$ python -q
>>> import numpy as np
>>> from numpy import linalg as LA
>>> np.set_printoptions(precision=1, suppress=True, linewidth=120)
>>> def rnd(a):
...     return np.round(a, 1) + 0
... 
>>> feats, _ = LA.qr(np.array([[0.7, -1.2, 0.8, -1.7, 0.5, -0.7, -1.5],
...     [-0.6, 0.7, -0.8, -0.5, -0.3, 0.4, -0.1],
...     [-0.3, -0.4, -0.7, 1.7, -0.8, 0.5, 0.8],
...     [-0.8, 0.6, 0.5, 1.2, -0.5, -0.2, 0.2],
...     [0.5, -0.4, -0.5, -0.1, -0.2, 0.4, 1.3],
...     [0.5, 0.3, -0.7, 1.8, -1.3, 1.1, 2.6],
...     [-0.8, -0.8, 0.1, 0.9, 0.8, 0.1, 2.9]]))
>>> rnd(feats)
array([[-0.4,  0.5,  0.3,  0.2,  0.6, -0.3, -0.1],
       [ 0.4, -0.3, -0.4,  0.6,  0.4, -0.4, -0.1],
       [ 0.2,  0.3, -0.5, -0.3,  0.4,  0.5, -0.2],
       [ 0.5, -0.2,  0.4, -0.4,  0.5, -0.1,  0.4],
       [-0.3,  0.1, -0.4,  0.1,  0. , -0.1,  0.9],
       [-0.3, -0.3, -0.4, -0.6,  0.1, -0.6, -0.2],
       [ 0.5,  0.6, -0.1, -0.1, -0.4, -0.4,  0. ]])
>>> # keeps lengths
>>> x0 = np.array([0, 0, 0, -2, 0, 0, 1])
>>> rnd(np.abs(LA.eigvals(feats)))
array([1., 1., 1., 1., 1., 1., 1.])
>>> rnd(LA.norm(x0)), rnd(LA.norm(feats @ x0))
(np.float64(2.2), np.float64(2.2))
>>> rnd(feats.T @ (feats @ x0))
array([ 0.,  0.,  0., -2.,  0.,  0.,  1.])
>>> rnd(np.sort(np.abs(np.degrees(np.angle(LA.eigvals(feats))))))
array([  0. ,  95.6,  95.6, 122.9, 122.9, 163. , 163. ])
>>> u = np.array([2, -1, 3, 4, -3, 1, -3])
>>> M2 = feats + np.outer(u, np.eye(7)[5])
>>> rnd(LA.det(M2) / LA.det(feats)), rnd(1 + LA.solve(feats, u)[5])
(np.float64(2.8), np.float64(2.8))
>>> rnd(M2)
array([[-0.4,  0.5,  0.3,  0.2,  0.6,  1.7, -0.1],
       [ 0.4, -0.3, -0.4,  0.6,  0.4, -1.4, -0.1],
       [ 0.2,  0.3, -0.5, -0.3,  0.4,  3.5, -0.2],
       [ 0.5, -0.2,  0.4, -0.4,  0.5,  3.9,  0.4],
       [-0.3,  0.1, -0.4,  0.1,  0. , -3.1,  0.9],
       [-0.3, -0.3, -0.4, -0.6,  0.1,  0.4, -0.2],
       [ 0.5,  0.6, -0.1, -0.1, -0.4, -3.4,  0. ]])
>>> LA.matrix_rank(M2 - feats)
np.int64(1)
>>> LA.matrix_rank(LA.inv(M2) - LA.inv(feats), tol=1e-8)
np.int64(1)
>>> u = np.array([6, 7, 0])
>>> rnd(np.polyval(u, M2[0]))
array([-1.9,  5.6,  2.5,  1.4,  5.8, 29.9, -0.8])
>>> rnd(np.abs(feats).max())
np.float64(0.9)
>>> rnd(LA.svd(feats, compute_uv=False))
array([1., 1., 1., 1., 1., 1., 1.])
>>> np.unravel_index(np.abs(feats).argmax(), feats.shape)
(np.int64(4), np.int64(6))
>>> rnd(np.diff(feats, axis=0))
array([[ 0.8, -0.8, -0.7,  0.4, -0.2, -0.1,  0.1],
       [-0.2,  0.6, -0.2, -0.9,  0.1,  0.9, -0.1],
       [ 0.3, -0.5,  1. , -0.1,  0. , -0.7,  0.6],
       [-0.8,  0.3, -0.8,  0.5, -0.5,  0.1,  0.5],
       [ 0. , -0.4,  0. , -0.6,  0.1, -0.5, -1.1],
       [ 0.8,  0.9,  0.2,  0.5, -0.4,  0.1,  0.2]])
>>> rnd(LA.norm(feats))
np.float64(2.6)
>>> m1 = np.load("m.npy")
>>> m1
array([[0, 1, 0, 0, 0, 0, 1, 0, 0, 0, 1, 0, 0, 0, 0],
       [1, 0, 0, 0, 0, 0, 0, 0, 0, 0, 1, 0, 0, 0, 0],
       [0, 0, 0, 1, 0, 0, 0, 0, 1, 0, 0, 0, 0, 0, 0],
       [0, 0, 1, 0, 0, 1, 0, 0, 0, 0, 0, 1, 0, 0, 0],
       [0, 0, 0, 0, 0, 0, 0, 1, 0, 0, 0, 1, 0, 1, 1],
       [0, 0, 0, 1, 0, 0, 0, 0, 0, 0, 0, 0, 0, 0, 1],
       [1, 0, 0, 0, 0, 0, 0, 0, 0, 0, 0, 0, 0, 0, 0],
       [0, 0, 0, 0, 1, 0, 0, 0, 0, 1, 1, 0, 0, 0, 0],
       [0, 0, 1, 0, 0, 0, 0, 0, 0, 0, 1, 0, 1, 0, 0],
       [0, 0, 0, 0, 0, 0, 0, 1, 0, 0, 0, 0, 0, 1, 0],
       [1, 1, 0, 0, 0, 0, 0, 1, 1, 0, 0, 1, 0, 1, 0],
       [0, 0, 0, 1, 1, 0, 0, 0, 0, 0, 1, 0, 0, 0, 1],
       [0, 0, 0, 0, 0, 0, 0, 0, 1, 0, 0, 0, 0, 0, 0],
       [0, 0, 0, 0, 1, 0, 0, 0, 0, 1, 1, 0, 0, 0, 0],
       [0, 0, 0, 0, 1, 1, 0, 0, 0, 0, 0, 1, 0, 0, 0]])
>>> blk = np.stack([m1, -2 * m1, m1[::-1]])
>>> LA.matrix_rank(blk.reshape(3, -1))
np.int64(2)
>>> blk.shape
(3, 15, 15)
>>> (blk @ m1.T).shape
(3, 15, 15)
>>> LA.matrix_rank(blk)
array([14, 14, 14])
>>> rnd(LA.det(blk))
array([0., 0., 0.])
>>> M2 = m1 / np.sqrt((m1 ** 2).mean(axis=1, keepdims=True))
>>> LA.matrix_rank(M2) == LA.matrix_rank(m1)
np.True_
>>> rnd(LA.norm(M2, axis=1))
array([3.9, 3.9, 3.9, 3.9, 3.9, 3.9, 3.9, 3.9, 3.9, 3.9, 3.9, 3.9, 3.9, 3.9, 3.9])
>>> rnd(M2[13])
array([0. , 0. , 0. , 0. , 2.2, 0. , 0. , 0. , 0. , 2.2, 2.2, 0. , 0. , 0. , 0. ])
>>> rk = LA.matrix_rank(m1)
>>> rk
np.int64(14)
>>> null = LA.svd(m1)[2][rk:].T
>>> rnd(m1 @ null)
array([[0.],
       [0.],
       [0.],
       [0.],
       [0.],
       [0.],
       [0.],
       [0.],
       [0.],
       [0.],
       [0.],
       [0.],
       [0.],
       [0.],
       [0.]])
>>> np.allclose(m1 @ null, 0)
True
>>> null.shape
(15, 1)
>>> [int(LA.matrix_rank(m1[:, :j + 1])) for j in range(15)]
[1, 2, 3, 4, 5, 6, 7, 8, 9, 10, 11, 12, 13, 13, 14]
>>> [round(float(x), 1) for x in LA.svd(m1, compute_uv=False)[:3]]
[3.4, 3.0, 2.2]
>>> M = np.load("dump.npy")
>>> M
array([[-0.2,  0.4, -0.1, -0.1, -0.3, -0.2,  0.2, -0.1, -0.2, -0.1,  0.1,  0.2,  0.2,  0.1],
       [ 0. ,  0. ,  0. ,  0. ,  0. ,  0. ,  0. ,  0. ,  0. ,  0. ,  0. ,  0. ,  0. ,  0. ],
       [ 0.6, -1. ,  0.2,  0.2,  0.7,  0.4, -0.6,  0.3,  0.5,  0.2, -0.3, -0.5, -0.5, -0.2],
       [ 0.4, -0.7,  0.2,  0.1,  0.5,  0.3, -0.5,  0.2,  0.4,  0.1, -0.2, -0.4, -0.4, -0.1],
       [ 0.4, -0.7,  0.2,  0.1,  0.5,  0.3, -0.5,  0.2,  0.4,  0.1, -0.2, -0.4, -0.4, -0.1],
       [-1.4,  2.4, -0.6, -0.4, -1.8, -1. ,  1.6, -0.8, -1.2, -0.4,  0.8,  1.2,  1.2,  0.4]])
>>> # null space of dimension 10
>>> Uu, s, vt = LA.svd(M)
>>> evecs = vt[:(s > 1e-8).sum()]
>>> rng = np.random.default_rng(30)
>>> x0 = M[3] + 5 * M[0] + rng.integers(2) * np.eye(14)[13]
>>> x0
array([-0.6,  1.3, -0.3, -0.4, -1. , -0.7,  0.5, -0.3, -0.6, -0.4,  0.3,  0.6,  0.6,  0.4])
>>> rnd(np.diag(evecs.T @ evecs))
array([0.5, 0.3, 0.3, 0.2, 0.5, 0.3, 0.5, 0.2, 0.2, 0.2, 0.2, 0.2, 0.2, 0.2])
>>> np.trace(m1 @ m1 @ m1) // 6
np.int64(2)
>>> np.argwhere(np.triu(m1))
array([[ 0,  1],
       [ 0,  6],
       [ 0, 10],
       [ 1, 10],
       [ 2,  3],
       [ 2,  8],
       [ 3,  5],
       [ 3, 11],
       [ 4,  7],
       [ 4, 11],
       [ 4, 13],
       [ 4, 14],
       [ 5, 14],
       [ 7,  9],
       [ 7, 10],
       [ 8, 10],
       [ 8, 12],
       [ 9, 13],
       [10, 11],
       [10, 13],
       [11, 14]])
>>> Lm = np.diag(m1.sum(axis=1)) - m1
>>> round(LA.det(Lm[1:, 1:]))
4464
>>> LA.matrix_rank(Lm)
np.int64(14)
>>> rnd(M.sum(axis=1))
array([-0.1,  0. ,  0. , -0.1, -0.1,  0. ])
>>> rnd(np.diff(M, axis=0))
array([[ 0.2, -0.4,  0.1,  0.1,  0.3,  0.2, -0.2,  0.1,  0.2,  0.1, -0.1, -0.2, -0.2, -0.1],
       [ 0.6, -1. ,  0.2,  0.2,  0.7,  0.4, -0.6,  0.3,  0.5,  0.2, -0.3, -0.5, -0.5, -0.2],
       [-0.2,  0.3,  0. , -0.1, -0.2, -0.1,  0.1, -0.1, -0.1, -0.1,  0.1,  0.1,  0.1,  0.1],
       [ 0. ,  0. ,  0. ,  0. ,  0. ,  0. ,  0. ,  0. ,  0. ,  0. ,  0. ,  0. ,  0. ,  0. ],
       [-1.8,  3.1, -0.8, -0.5, -2.3, -1.3,  2.1, -1. , -1.6, -0.5,  1. ,  1.6,  1.6,  0.5]])
>>> rnd(M.sum(axis=0))
array([-0.2,  0.4, -0.1, -0.1, -0.4, -0.2,  0.2, -0.2, -0.1, -0.1,  0.2,  0.1,  0.1,  0.1])
>>> arr = np.load("w.npy")
>>> arr
array([[ 7, 12,  8, 10,  8, 11,  4, 12, 10],
       [ 2,  8,  5,  9, 11,  9,  1,  2,  6],
       [ 0,  2,  2,  4,  4,  2,  0,  1,  1],
       [ 4,  5,  5,  5,  7,  2,  0,  2,  4],
       [ 5, 14,  7,  5, 12,  9,  5,  6,  7],
       [ 5, 13,  8,  6,  7, 11,  9, 15, 12],
       [ 6,  7,  7,  8, 10,  7,  1,  3,  9],
       [ 7, 10,  3,  5,  9, 10,  6,  3,  8],
       [ 5, 10,  4,  7,  7, 12,  4,  6,  2],
       [ 3,  4,  1,  2,  2,  5,  0,  1,  1],
       [ 2,  4,  4,  7,  5,  7,  4,  6,  2],
       [ 1,  5,  1,  2,  0,  4,  0,  5,  5],
       [ 6,  5,  5,  4,  4,  5,  4,  6,  4],
       [ 3,  4,  1,  2,  2,  5,  0,  1,  1],
       [ 0,  2,  2,  4,  4,  2,  0,  1,  1],
       [ 7, 16, 12,  9, 10, 13,  4, 15, 13],
       [ 7,  9,  9,  4,  7,  7,  0,  6,  8],
       [ 5,  8,  5,  9,  9, 12,  1,  3,  7],
       [ 2,  4,  4,  7,  5,  7,  4,  6,  2],
       [ 4,  3,  3,  1,  3,  0,  0,  1,  3],
       [ 7,  9,  6,  7,  9,  7,  0,  3,  5],
       [ 2,  8,  8,  6,  9,  9,  1,  5,  9],
       [ 0,  4,  7,  5,  6,  4,  0,  5,  5],
       [ 4,  8,  4,  7, 11,  7,  6,  3,  8],
       [ 8, 17,  9,  8,  9, 16,  9, 16, 13],
       [ 0,  6,  6,  3,  6,  4,  0,  4,  4],
       [ 0,  0,  0,  0,  0,  0,  0,  0,  0],
       [ 5,  6,  3,  5,  5, 10,  1,  2,  6],
       [ 3,  6,  6,  3,  4,  7,  0,  5,  5],
       [ 2,  4,  4,  7,  7,  7,  1,  2,  6],
       [ 2,  6,  2,  4,  8,  2,  5,  2,  3],
       [ 2,  4,  4,  7,  5,  7,  4,  6,  2],
       [ 0,  0,  0,  0,  0,  0,  0,  0,  0],
       [ 3, 11,  4,  7,  5, 11,  4, 10,  6],
       [ 7,  7,  4,  3,  5,  5,  0,  2,  4],
       [ 2,  8,  1,  2,  8,  2,  5,  1,  2],
       [ 2,  4,  0,  0,  4,  0,  5,  1,  2],
       [ 4,  6,  6, 10,  8, 12,  5,  7,  7],
       [ 2,  4,  4,  7,  7,  7,  1,  2,  6],
       [ 2,  6,  2,  4,  8,  2,  5,  2,  3]])
>>> th = np.radians(46)
>>> Rm = np.eye(9)
>>> Rm[2, 2] = Rm[4, 4] = np.cos(th)
>>> Rm[2, 4], Rm[4, 2] = -np.sin(th), np.sin(th)
>>> rnd(Rm)
array([[ 1. ,  0. ,  0. ,  0. ,  0. ,  0. ,  0. ,  0. ,  0. ],
       [ 0. ,  1. ,  0. ,  0. ,  0. ,  0. ,  0. ,  0. ,  0. ],
       [ 0. ,  0. ,  0.7,  0. , -0.7,  0. ,  0. ,  0. ,  0. ],
       [ 0. ,  0. ,  0. ,  1. ,  0. ,  0. ,  0. ,  0. ,  0. ],
       [ 0. ,  0. ,  0.7,  0. ,  0.7,  0. ,  0. ,  0. ,  0. ],
       [ 0. ,  0. ,  0. ,  0. ,  0. ,  1. ,  0. ,  0. ,  0. ],
       [ 0. ,  0. ,  0. ,  0. ,  0. ,  0. ,  1. ,  0. ,  0. ],
       [ 0. ,  0. ,  0. ,  0. ,  0. ,  0. ,  0. ,  1. ,  0. ],
       [ 0. ,  0. ,  0. ,  0. ,  0. ,  0. ,  0. ,  0. ,  1. ]])
>>> M2 = arr @ Rm.T
>>> rnd(LA.svd(arr, compute_uv=False)), rnd(LA.svd(M2, compute_uv=False))
(array([109.5,  20.7,  16. ,  14.7,  12.6,   8.8,   8.5,   5.1,   0.2]), array([109.5,  20.7,  16. ,  14.7,  12.6,   8.8,   8.5,   5.1,   0.2]))
>>> np.allclose(arr @ arr.T, M2 @ M2.T)
True
>>> Uu, s, vt = LA.svd(arr, full_matrices=False)
>>> np.allclose(Uu * s @ vt, arr)
True
>>> np.abs(Uu[:, 0]).round(6).argmax()
np.int64(24)
>>> rnd(s)
array([109.5,  20.7,  16. ,  14.7,  12.6,   8.8,   8.5,   5.1,   0.2])
>>> rnd(Uu.T @ arr @ vt.T)
array([[109.5,   0. ,   0. ,   0. ,   0. ,   0. ,   0. ,   0. ,   0. ],
       [  0. ,  20.7,   0. ,   0. ,   0. ,   0. ,   0. ,   0. ,   0. ],
       [  0. ,   0. ,  16. ,   0. ,   0. ,   0. ,   0. ,   0. ,   0. ],
       [  0. ,   0. ,   0. ,  14.7,   0. ,   0. ,   0. ,   0. ,   0. ],
       [  0. ,   0. ,   0. ,   0. ,  12.6,   0. ,   0. ,   0. ,   0. ],
       [  0. ,   0. ,   0. ,   0. ,   0. ,   8.8,   0. ,   0. ,   0. ],
       [  0. ,   0. ,   0. ,   0. ,   0. ,   0. ,   8.5,   0. ,   0. ],
       [  0. ,   0. ,   0. ,   0. ,   0. ,   0. ,   0. ,   5.1,   0. ],
       [  0. ,   0. ,   0. ,   0. ,   0. ,   0. ,   0. ,   0. ,   0.2]])
>>> rnd(np.abs(vt[0]))
array([0.2, 0.4, 0.3, 0.3, 0.4, 0.4, 0.2, 0.3, 0.3])
>>> rnd(Uu.T @ Uu)
array([[1., 0., 0., 0., 0., 0., 0., 0., 0.],
       [0., 1., 0., 0., 0., 0., 0., 0., 0.],
       [0., 0., 1., 0., 0., 0., 0., 0., 0.],
       [0., 0., 0., 1., 0., 0., 0., 0., 0.],
       [0., 0., 0., 0., 1., 0., 0., 0., 0.],
       [0., 0., 0., 0., 0., 1., 0., 0., 0.],
       [0., 0., 0., 0., 0., 0., 1., 0., 0.],
       [0., 0., 0., 0., 0., 0., 0., 1., 0.],
       [0., 0., 0., 0., 0., 0., 0., 0., 1.]])
>>> d = LA.norm(arr[:, None] - arr[None], axis=-1)
>>> d[36].round(6).argsort(kind="stable")[:4]
array([36, 35, 19, 30])
>>> (d + 1e9 * np.eye(40)).round(6).argmin(axis=1)
array([15, 17, 14, 25,  7,  0, 20, 23, 33, 13, 18,  9, 28,  9,  2, 24, 20,  1, 10,  2,  6,  6, 25,  7, 15, 22, 32, 29,
       25, 38, 39, 10, 26,  8,  3, 30, 35, 17, 29, 30])
>>> np.flatnonzero(d[36] < d.mean() / 2)
array([36])
>>> d.shape
(40, 40)
>>> cov = np.cov(arr, rowvar=False)
>>> rnd(np.polyfit(arr[:, 4], arr[:, 1], 1))
array([0.9, 1.2])
>>> np.median(arr, axis=0)
array([3., 6., 4., 5., 7., 7., 1., 3., 5.])
>>> rnd(arr.std(axis=0))
array([2.4, 3.9, 2.8, 2.7, 3. , 4. , 2.6, 4. , 3.4])
>>> X = np.load("run9.npy")
>>> X
array([[ 0,  3, -1, -3, -1,  3,  0,  1,  4,  2, -1,  0,  3,  0],
       [-3,  0,  1,  0, -2,  3,  3, -4,  2,  1, -2,  3, -3, -4],
       [ 1, -1,  0, -4,  0,  3, -2, -1,  0,  0,  0,  2, -2,  3],
       [ 3,  0,  4,  0,  2,  3, -2,  0,  4, -3,  3,  4,  0, -2],
       [ 1,  2,  0, -2,  0,  4,  0, -1,  0, -1, -1,  1,  0,  4],
       [-3, -3, -3, -3, -4,  0,  3, -2, -1, -1,  3,  0,  0, -1],
       [ 0, -3,  2,  2,  0, -3,  0,  1,  2,  2, -1, -4,  1,  3],
       [-1,  4,  1,  0,  1,  2, -1,  0,  0,  0,  2, -1, -4,  1],
       [-4, -2,  0, -4,  0,  1, -2,  0,  0, -2, -4, -2, -1, -1],
       [-2, -1,  0,  3,  1,  1, -2,  0,  2,  0,  2, -1,  2, -2],
       [ 1,  2,  0, -3,  1, -3,  1, -2,  4, -2,  0,  1, -2, -1],
       [ 0, -3, -2, -4, -1,  0,  4,  1,  2,  1, -1,  0,  2,  2],
       [-3,  3,  2,  0,  0,  0, -1,  4,  1, -2,  2, -2,  0,  1],
       [ 0,  4, -3,  2, -4,  1, -3, -1,  1,  2,  1, -2, -1,  0]])
>>> # skew-symmetric
>>> x0 = np.array([4, -1, 3, -1, -3, -4, 1, 0, 1, -2, 0, 5, 0, -2])
>>> target = X @ x0
>>> beta, lr = np.zeros(14), 1 / LA.norm(X, 2) ** 2
>>> for i in range(6):
...     beta -= lr * X.T @ (X @ beta - target)
...     if i % 2 == 0: print(i, round(LA.norm(X @ beta - target), 1))
... 
0 31.8
2 16.9
4 13.7
>>> rnd(LA.cond(X))
np.float64(9.7)
>>> rnd(beta)
array([ 3.5, -1.3,  1.3, -0.7,  0.4, -2.7,  1.9, -1.1,  1.3, -1.6,  0.8,  3.6, -0.2, -1.9])
